In [1]: import numpy as np

In [2]: np.set_printoptions(suppress=True, linewidth=200)

In [3]: arr = np.loadtxt("sample15.csv", delimiter=",")

In [4]: print(arr)
[[0. 1. 0. 1. 0. 1. 3. 1. 2. 0.]
 [0. 0. 1. 0. 1. 0. 1. 3. 1. 2.]
 [2. 0. 0. 1. 0. 1. 0. 1. 3. 1.]
 [1. 2. 0. 0. 1. 0. 1. 0. 1. 3.]
 [3. 1. 2. 0. 0. 1. 0. 1. 0. 1.]
 [1. 3. 1. 2. 0. 0. 1. 0. 1. 0.]
 [0. 1. 3. 1. 2. 0. 0. 1. 0. 1.]
 [1. 0. 1. 3. 1. 2. 0. 0. 1. 0.]
 [0. 1. 0. 1. 3. 1. 2. 0. 0. 1.]
 [1. 0. 1. 0. 1. 3. 1. 2. 0. 0.]]

In [5]: rng = np.random.default_rng(21774)

In [6]: idx = rng.permutation(10)

In [7]: print(idx)
[9 4 5 6 8 2 7 3 1 0]

In [8]: B = arr[idx][:, idx]

In [9]: print(np.trace(B))
0.0

In [10]: print(B)
[[0. 1. 3. 1. 0. 1. 2. 0. 0. 1.]
 [1. 0. 1. 0. 0. 2. 1. 0. 1. 3.]
 [0. 0. 0. 1. 1. 1. 0. 2. 3. 1.]
 [1. 2. 0. 0. 0. 3. 1. 1. 1. 0.]
 [1. 3. 1. 2. 0. 0. 0. 1. 1. 0.]
 [1. 0. 1. 0. 3. 0. 1. 1. 0. 2.]
 [0. 1. 2. 0. 1. 1. 0. 3. 0. 1.]
 [3. 1. 0. 1. 1. 0. 0. 0. 2. 1.]
 [2. 1. 0. 1. 1. 1. 3. 0. 0. 0.]
 [0. 0. 1. 3. 2. 0. 1. 1. 1. 0.]]

In [11]: print(np.round(np.sort(np.abs(np.linalg.eigvals(B))), 1))
[0.8 0.8 1.  2.8 2.8 4.  4.  4.4 4.4 9. ]

In [12]: print(round(float(np.linalg.det(B)), 1), round(float(np.linalg.det(arr[idx])), 1))
14949.0 14949.0

In [13]: print(np.diag(B))
[0. 0. 0. 0. 0. 0. 0. 0. 0. 0.]

In [14]: f = np.array([1, 2])

In [15]: print(np.array([np.convolve(row, f, "same") for row in B]))
[[0. 1. 5. 7. 2. 1. 4. 4. 0. 1.]
 [1. 2. 1. 2. 0. 2. 5. 2. 1. 5.]
 [0. 0. 0. 1. 3. 3. 2. 2. 7. 7.]
 [1. 4. 4. 0. 0. 3. 7. 3. 3. 2.]
 [1. 5. 7. 4. 4. 0. 0. 1. 3. 2.]
 [1. 2. 1. 2. 3. 6. 1. 3. 2. 2.]
 [0. 1. 4. 4. 1. 3. 2. 3. 6. 1.]
 [3. 7. 2. 1. 3. 2. 0. 0. 2. 5.]
 [2. 5. 2. 1. 3. 3. 5. 6. 0. 0.]
 [0. 0. 1. 5. 8. 4. 1. 3. 3. 2.]]

In [16]: print(np.polyval(f, B[4]))
[3. 5. 3. 4. 2. 2. 2. 3. 3. 2.]

In [17]: print(np.correlate(B[4], B[9], "full"))
[ 0.  1.  4.  5.  6.  5. 11. 12. 11.  9.  4.  1.  2.  5.  4.  1.  0.  0.  0.]

In [18]: print(np.convolve(B[4], f))
[1. 5. 7. 4. 4. 0. 0. 1. 3. 2. 0.]
